In [1]: import numpy as np

In [2]: np.set_printoptions(precision=3, suppress=True, linewidth=160)

In [3]: def rnd(a):
   ...:     return np.round(a, 3) + 0
   ...: 

In [4]: data = np.load("m.npy")

In [5]: data
Out[5]: 
array([[-1.,  1.,  1.],
       [ 1., -1.,  1.],
       [ 1.,  1., -1.]])

In [6]: u = np.array([-7, -7, 9])

In [7]: M2 = data + np.outer(u, np.eye(3)[1])

In [8]: np.linalg.matrix_rank(M2 - data)
Out[8]: np.int64(1)

In [9]: print(M2)
[[-1. -6.  1.]
 [ 1. -8.  1.]
 [ 1. 10. -1.]]

In [10]: vec = np.array([5, 6, 5])

In [11]: target = data @ vec

In [12]: target
Out[12]: array([6., 4., 6.])

In [13]: print(rnd(np.linalg.solve(data, data[:, 2])))
[0. 0. 1.]

In [14]: print(rnd(np.linalg.solve(data.T, data[2])))
[0. 0. 1.]

In [15]: rnd(np.linalg.solve(data, -2 * target))
Out[15]: array([-10., -12., -10.])

In [16]: rnd(np.linalg.solve(data, target + data[:, 0]))
Out[16]: array([6., 6., 5.])

In [17]: F = np.load("w.npy")

In [18]: F
Out[18]: 
array([[159,   0,  -3,  -2],
       [  3,  -1,  -1,   1],
       [ -2,  -2, 182,  -1],
       [  3,  -3,   0, 163]])

In [19]: [round(float(x), 3) for x in np.linalg.svd(F, compute_uv=False)[:3]]
Out[19]: [182.3, 163.084, 158.73]

In [20]: np.argsort(-np.linalg.norm(F, axis=0).round(6), kind="stable")[:3]
Out[20]: array([2, 3, 0])

In [21]: rnd(np.linalg.norm(F, 2) / np.linalg.norm(F))
Out[21]: np.float64(0.625)

In [22]: np.linalg.cond(F) > 100
Out[22]: np.True_

In [23]: u = np.array([2, -1, 2])

In [24]: np.correlate(data[2], data[0], "full")
Out[24]: array([ 1.,  2., -1., -2.,  1.])

In [25]: print(np.polyval(u, data[2]))
[3. 3. 5.]

In [26]: np.array([np.convolve(row, u, "same") for row in data])
Out[26]: 
array([[ 3., -1.,  1.],
       [-3.,  5., -3.],
       [ 1., -1.,  3.]])

In [27]: M2 = F / np.sqrt((F ** 2).mean(axis=1, keepdims=True))

In [28]: rnd(M2[1])
Out[28]: array([ 1.732, -0.577, -0.577,  0.577])

In [29]: M2 = np.array([[5, 7], [-1, -2]])

In [30]: cent = np.kron(M2, F)

In [31]: cent
Out[31]: 
array([[ 795,    0,  -15,  -10, 1113,    0,  -21,  -14],
       [  15,   -5,   -5,    5,   21,   -7,   -7,    7],
       [ -10,  -10,  910,   -5,  -14,  -14, 1274,   -7],
       [  15,  -15,    0,  815,   21,  -21,    0, 1141],
       [-159,    0,    3,    2, -318,    0,    6,    4],
       [  -3,    1,    1,   -1,   -6,    2,    2,   -2],
       [   2,    2, -182,    1,    4,    4, -364,    2],
       [  -3,    3,    0, -163,   -6,    6,    0, -326]])

In [32]: np.linalg.matrix_rank(cent)
Out[32]: np.int64(8)

In [33]: np.linalg.cond(cent) > 100
Out[33]: np.True_

In [34]: print(np.argsort(-np.linalg.norm(cent, axis=0).round(6), kind="stable")[:3])
[6 7 4]

In [35]: M = np.load("sample5.npy")

In [36]: M
Out[36]: 
array([[ 1,  2,  2, -3],
       [-3,  2,  0,  3],
       [ 2, -1,  1,  1],
       [ 0,  2,  1,  2]])

In [37]: u = np.array([-1, -2, -3, -3])

In [38]: M2 = M + np.outer(u, np.eye(4)[1])

In [39]: np.linalg.matrix_rank(np.linalg.inv(M2) - np.linalg.inv(M), tol=1e-8)
Out[39]: np.int64(1)

In [40]: rng = np.random.default_rng(2)

In [41]: lab = rng.permutation(4)

In [42]: print(lab)
[3 2 0 1]

In [43]: M2 = M[lab][:, lab]

In [44]: print(np.trace(M2))
6

In [45]: rnd(np.linalg.det(M2)), rnd(np.linalg.det(M[lab]))
Out[45]: (np.float64(34.0), np.float64(-34.0))

In [46]: rnd(np.sort(np.abs(np.linalg.eigvals(M2))))
Out[46]: array([1.815, 1.815, 2.262, 4.56 ])

In [47]: np.diag(M2)
Out[47]: array([2, 1, 1, 2])

In [48]: q, R = np.linalg.qr(M)

In [49]: rnd(R)
Out[49]: 
array([[-3.742,  1.604, -1.069,  2.673],
       [ 0.   , -3.229, -2.079,  0.398],
       [ 0.   ,  0.   , -0.731, -0.937],
       [ 0.   ,  0.   ,  0.   ,  3.85 ]])

In [50]: rnd(abs(R[0, 0])), rnd(np.linalg.norm(M[:, 0]))
Out[50]: (np.float64(3.742), np.float64(3.742))

In [51]: mat = np.load("x.npy")

In [52]: mat
Out[52]: 
array([[ 0, -6, -4],
       [ 6,  0, -2],
       [ 4,  2,  0]])

In [53]: rk = np.linalg.matrix_rank(mat)

In [54]: rk
Out[54]: np.int64(2)

In [55]: ns = np.linalg.svd(mat)[2][rk:].T

In [56]: np.allclose(mat @ ns, 0)
Out[56]: True

In [57]: ns.shape
Out[57]: (3, 1)

In [58]: print([int(np.linalg.matrix_rank(mat[:i])) for i in range(1, len(mat) + 1)])
[1, 2, 2]

In [59]: [int(np.linalg.matrix_rank(mat[:, :j + 1])) for j in range(3)]
Out[59]: [1, 2, 2]

In [60]: rnd(ns[:, 0] / ns[np.abs(ns[:, 0]).round(6).argmax(), 0])
Out[60]: array([ 0.333, -0.667,  1.   ])

In [61]: [int(np.linalg.matrix_rank(np.delete(mat, i, axis=0))) for i in range(3)]
Out[61]: [2, 2, 2]
